$ python3 -q
>>> import numpy as np
>>> import numpy.linalg as la
>>> np.set_printoptions(precision=2, suppress=True, linewidth=160, legacy="1.25")
>>> def rd(a):
...     return np.round(a, 2) + 0
... 
>>> M = np.loadtxt("data.csv", delimiter=",")
>>> print(M)
[[0. 0. 0. 0. 7.]
 [0. 0. 0. 4. 0.]
 [0. 0. 4. 0. 0.]
 [0. 0. 0. 0. 0.]
 [6. 0. 0. 0. 0.]]
>>> left, sigma, VT = la.svd(M)
>>> print(np.argmax(sigma[:-1] / (sigma[1:] + 1e-6)) + 1)
4
>>> other = left[:, :4] @ np.diag(sigma[:4]) @ VT[:4]
>>> print(rd(la.norm(M - other) / la.norm(M)))
0.0
>>> print(la.matrix_rank(other))
4
>>> print(np.abs(M - other).max())
0.0
>>> print(M.mean(axis=0))
[1.2 0.  0.8 0.8 1.4]
>>> print(np.diff(M, axis=0))
[[ 0.  0.  0.  4. -7.]
 [ 0.  0.  4. -4.  0.]
 [ 0.  0. -4.  0.  0.]
 [ 6.  0.  0.  0.  0.]]
>>> print(M.sum(axis=1))
[7. 4. 4. 0. 6.]
>>> print(rd(la.norm(M)))
10.82
>>> print(la.matrix_rank(M))
4
>>> print(np.abs(M).max())
7.0
>>> print(np.count_nonzero(M))
4
>>> print(M.shape)
(5, 5)
>>> A = np.array([[1, 7, 4], [4, 1, 7], [7, 4, 1]])
>>> Q = A.astype(float).copy()
>>> for j in range(3):
...     Q[:, j] -= Q[:, :j] @ (Q[:, :j].T @ Q[:, j])
...     Q[:, j] /= la.norm(Q[:, j])
... 
>>> print(rd(Q))
[[ 0.12  0.98  0.17]
 [ 0.49 -0.21  0.85]
 [ 0.86 -0.02 -0.51]]
>>> rng = np.random.default_rng(6728)
>>> labels = rng.permutation(3)
>>> other = Q[:, labels] * rng.choice([-1, 1], 3)
>>> print(rd(other))
[[-0.12 -0.98 -0.17]
 [-0.49  0.21 -0.85]
 [-0.86  0.02  0.51]]
>>> left, _, VT = la.svd(Q.T @ other)
>>> print(labels)
[0 1 2]
>>> print(rd(la.lstsq(Q, other)[0]))
[[-1.  0.  0.]
 [ 0. -1.  0.]
 [ 0.  0. -1.]]
>>> print(la.matrix_rank(other))
3
>>> print(rd(other.mean(axis=0)))
[-0.49 -0.25 -0.17]
>>> la.rank(other)
Traceback (most recent call last):
  File "<python-input-33>", line 1, in <module>
    la.rank(other)
    ^^^^^^^
AttributeError: module 'numpy.linalg' has no attribute 'rank'
>>> print(rd(other.sum(axis=0)))
[-1.48 -0.75 -0.51]
>>> other[3]
Traceback (most recent call last):
  File "<python-input-35>", line 1, in <module>
    other[3]
    ~~~~~^^^
IndexError: index 3 is out of bounds for axis 0 with size 3
>>> print(rd(la.norm(other)))
1.73
>>> print(np.unravel_index(np.abs(other).argmax(), other.shape))
(0, 1)
>>> labels = rng.permutation(3)
>>> print(labels)
[0 1 2]
>>> other = A[labels][:, labels]
>>> print(np.allclose(other, A))
True
>>> print(rd(np.sort(np.abs(la.eigvals(other)))))
[ 5.2  5.2 12. ]
>>> P = np.triu(np.array([[-8, -1, -3], [-9, 9, 4], [6, 2, -8]]), 1) + np.eye(3)
>>> other = P @ A @ la.inv(P)
>>> print(P @ A - A @ P)
[[-25. -12. -35.]
 [ 28.  20.  12.]
 [  0.   7.   5.]]
>>> print(rd(np.poly(other)))
[   1.   -3.  -81. -324.]
>>> print(rd(la.det(other)))
324.0
>>> W0 = np.array([[-14, 6, 3, -8, -5],
...     [6, 19, -5, -5, -4],
...     [-6, 8, -46, -5, 8],
...     [-8, -2, 3, 3, 8],
...     [-6, 6, -6, -8, 31]])
>>> print(np.argsort(-la.norm(M, axis=0).round(6), kind="stable")[:3])
[4 0 2]
>>> left, sigma, VT = la.svd(M)
>>> vecs = VT[:(sigma > 1e-8).sum()]
>>> x0 = M[1] + -1 * M[0] + rng.integers(2) * np.eye(5)[1]
>>> print(x0)
[ 0.  1.  0.  4. -7.]
>>> print(np.allclose(vecs.T @ vecs @ x0, x0))
False
>>> print(np.diag(vecs.T @ vecs))
[1. 0. 1. 1. 1.]
>>> print(rd(la.norm(x0 - vecs.T @ vecs @ x0)))
1.0
>>> print(np.abs(W0).max())
46
>>> print(np.unravel_index(np.abs(W0).argmax(), W0.shape))
(2, 2)
>>> la.rank(W0)
Traceback (most recent call last):
  File "<python-input-59>", line 1, in <module>
    la.rank(W0)
    ^^^^^^^
AttributeError: module 'numpy.linalg' has no attribute 'rank'
>>> print(W0.sum(axis=0))
[-28  37 -51 -23  38]
>>> W0[:, 5]
Traceback (most recent call last):
  File "<python-input-61>", line 1, in <module>
    W0[:, 5]
    ~~^^^^^^
IndexError: index 5 is out of bounds for axis 1 with size 5
>>> print(np.count_nonzero(W0))
25
>>> print(np.diff(W0, axis=0))
[[ 20  13  -8   3   1]
 [-12 -11 -41   0  12]
 [ -2 -10  49   8   0]
 [  2   8  -9 -11  23]]
>>> print(rd(la.eigvals(W0).sum().real))
-7.0
>>> print(rd(la.eigvals(W0)))
[-43.59+0.j   -19.07+0.j     5.29+0.j    25.19+5.28j  25.19-5.28j]
>>> print(np.einsum("ii->", W0))
-7
>>> P = np.triu(np.array([[4, 2, 1, 8, 1],
...     [7, 4, 1, 6, 6],
...     [8, 2, 8, 0, 0],
...     [9, 8, 1, 6, 4],
...     [9, 5, 7, 3, 1]]), 1) + np.eye(5)
>>> other = P @ W0 @ la.inv(P)
>>> print(P @ W0 - W0 @ P)
[[ -64.   64.  -30.   77.  105.]
 [ -90.   20.  -89. -197.  142.]
 [   0.   12.   -2.    0.  -22.]
 [ -24.   40.  -14.   44.  132.]
 [   0.   12.    0.   12.    2.]]
>>> print(la.matrix_rank(other))
5
>>> arr = np.array([[6.0, 1.0, 1.0, 1.0],
...     [1.0, 6.0, 1.0, 1.0],
...     [1.0, 1.0, 6.0, 1.0],
...     [1.0, 1.0, 1.0, 6.0]])
>>> print(arr)
[[6. 1. 1. 1.]
 [1. 6. 1. 1.]
 [1. 1. 6. 1.]
 [1. 1. 1. 6.]]
>>> Q, R = la.qr(arr)
>>> print(rd(Q))
[[-0.96  0.2   0.15 -0.12]
 [-0.16 -0.97  0.15 -0.12]
 [-0.16 -0.11 -0.97 -0.12]
 [-0.16 -0.11 -0.08  0.98]]
>>> print(np.allclose(R.T @ R, arr.T @ arr))
True
>>> print(Q.shape, R.shape)
(4, 4) (4, 4)
>>> print(rd(Q.T @ Q))
[[1. 0. 0. 0.]
 [0. 1. 0. 0.]
 [0. 0. 1. 0.]
 [0. 0. 0. 1.]]
>>> print(rd(R))
[[-6.24 -2.24 -2.24 -2.24]
 [ 0.   -5.83 -1.54 -1.54]
 [ 0.    0.   -5.62 -1.17]
 [ 0.    0.    0.    5.5 ]]
>>> evals, vecs = la.eig(arr)
>>> print(rd(np.sort(la.eigvals(la.inv(arr)))))
[0.11 0.2  0.2  0.2 ]
>>> print(rd(np.sort(la.eigvals(arr.T))))
[5. 5. 5. 9.]
>>> print(rd(np.prod(evals)))
1125.0
>>> other = arr / np.sqrt((arr ** 2).mean(axis=1, keepdims=True))
>>> print(rd(la.norm(other, axis=1)))
[2. 2. 2. 2.]
>>> print(la.matrix_rank(arr - arr.mean(axis=1, keepdims=True)))
3
>>> print(arr - arr.mean(axis=1, keepdims=True))
[[ 3.75 -1.25 -1.25 -1.25]
 [-1.25  3.75 -1.25 -1.25]
 [-1.25 -1.25  3.75 -1.25]
 [-1.25 -1.25 -1.25  3.75]]
>>> Lm = la.cholesky(arr)
>>> print(rd(np.prod(np.diag(Lm)) ** 2), rd(la.det(arr)))
1125.0 1125.0
>>> print(rd(np.diag(Lm) ** 2))
[6.   5.83 5.71 5.62]
>>> print(rd(Lm))
[[2.45 0.   0.   0.  ]
 [0.41 2.42 0.   0.  ]
 [0.41 0.35 2.39 0.  ]
 [0.41 0.35 0.3  2.37]]
>>> other = la.inv(arr)
>>> print(np.allclose(other, arr.T))
False
>>> print(rd(la.slogdet(arr)[0]))
1.0
>>> print(rd(la.cond(arr)))
1.8
>>> print(rd(other))
[[ 0.18 -0.02 -0.02 -0.02]
 [-0.02  0.18 -0.02 -0.02]
 [-0.02 -0.02  0.18 -0.02]
 [-0.02 -0.02 -0.02  0.18]]
>>> print((np.abs(other) > 1e-9).astype(int))
[[1 1 1 1]
 [1 1 1 1]
 [1 1 1 1]
 [1 1 1 1]]
>>> print(rd(arr @ other))
[[1. 0. 0. 0.]
 [0. 1. 0. 0.]
 [0. 0. 1. 0.]
 [0. 0. 0. 1.]]
>>> X = np.load("dump.npy")
>>> print(X)
[[0.5 0.5]
 [0.5 0.5]]
>>> other = np.array([[0, 2], [1, 2]])
>>> basis = np.kron(other, X)
>>> print(la.matrix_rank(basis))
2
>>> f = np.array([0, 0, 5, 5])
>>> v = np.array([-2, 8, 7, 1, -6, 2])
>>> m1 = np.outer(f, v)
>>> print(m1)
[[  0   0   0   0   0   0]
 [  0   0   0   0   0   0]
 [-10  40  35   5 -30  10]
 [-10  40  35   5 -30  10]]
>>> left, sigma, VT = la.svd(m1)
>>> print(rd(sigma))
[88.88  0.    0.    0.  ]
>>> print(np.argmax(sigma[:-1] / (sigma[1:] + 1e-6)) + 1)
1
>>> other = left[:, :1] @ np.diag(sigma[:1]) @ VT[:1]
>>> print(rd(np.abs(m1 - other).max()))
0.0
>>> print(rd(la.norm(m1 - other, 2)), rd(sigma[1]))
0.0 0.0
>>> print(rd(other))
[[  0.   0.   0.   0.   0.   0.]
 [  0.   0.   0.   0.   0.   0.]
 [-10.  40.  35.   5. -30.  10.]
 [-10.  40.  35.   5. -30.  10.]]
>>> print(rd(la.norm(m1 - other) / la.norm(m1)))
0.0
>>> data = np.load("w.npy")
>>> print(data)
[[ 1  1  1  1 -1 -1 -1 -1]
 [ 1  1 -1 -1 -1 -1  1  1]
 [ 1  1 -1 -1  1  1 -1 -1]
 [ 1 -1 -1  1  1 -1 -1  1]]
>>> other = data / np.sqrt((data ** 2).mean(axis=1, keepdims=True))
>>> print(rd(la.norm(other, axis=1)))
[2.83 2.83 2.83 2.83]
>>> print(other[2])
[ 1.  1. -1. -1.  1.  1. -1. -1.]
>>> print(data - data.mean(axis=1, keepdims=True))
[[ 1.  1.  1.  1. -1. -1. -1. -1.]
 [ 1.  1. -1. -1. -1. -1.  1.  1.]
 [ 1.  1. -1. -1.  1.  1. -1. -1.]
 [ 1. -1. -1.  1.  1. -1. -1.  1.]]
>>> print(la.matrix_rank(data - data.mean(axis=1, keepdims=True)))
4
>>> print(np.diff(data, axis=0))
[[ 0  0 -2 -2  0  0  2  2]
 [ 0  0  0  0  2  2 -2 -2]
 [ 0 -2  0  2  0 -2  0  2]]
>>> print(data.shape)
(4, 8)
>>> print(data.sum(axis=1))
[0 0 0 0]
>>> print(rd(la.norm(data)))
5.66
>>> np.zeros(4, 8)
Traceback (most recent call last):
  File "<python-input-126>", line 1, in <module>
    np.zeros(4, 8)
    ~~~~~~~~^^^^^^
TypeError: Cannot interpret '8' as a data type
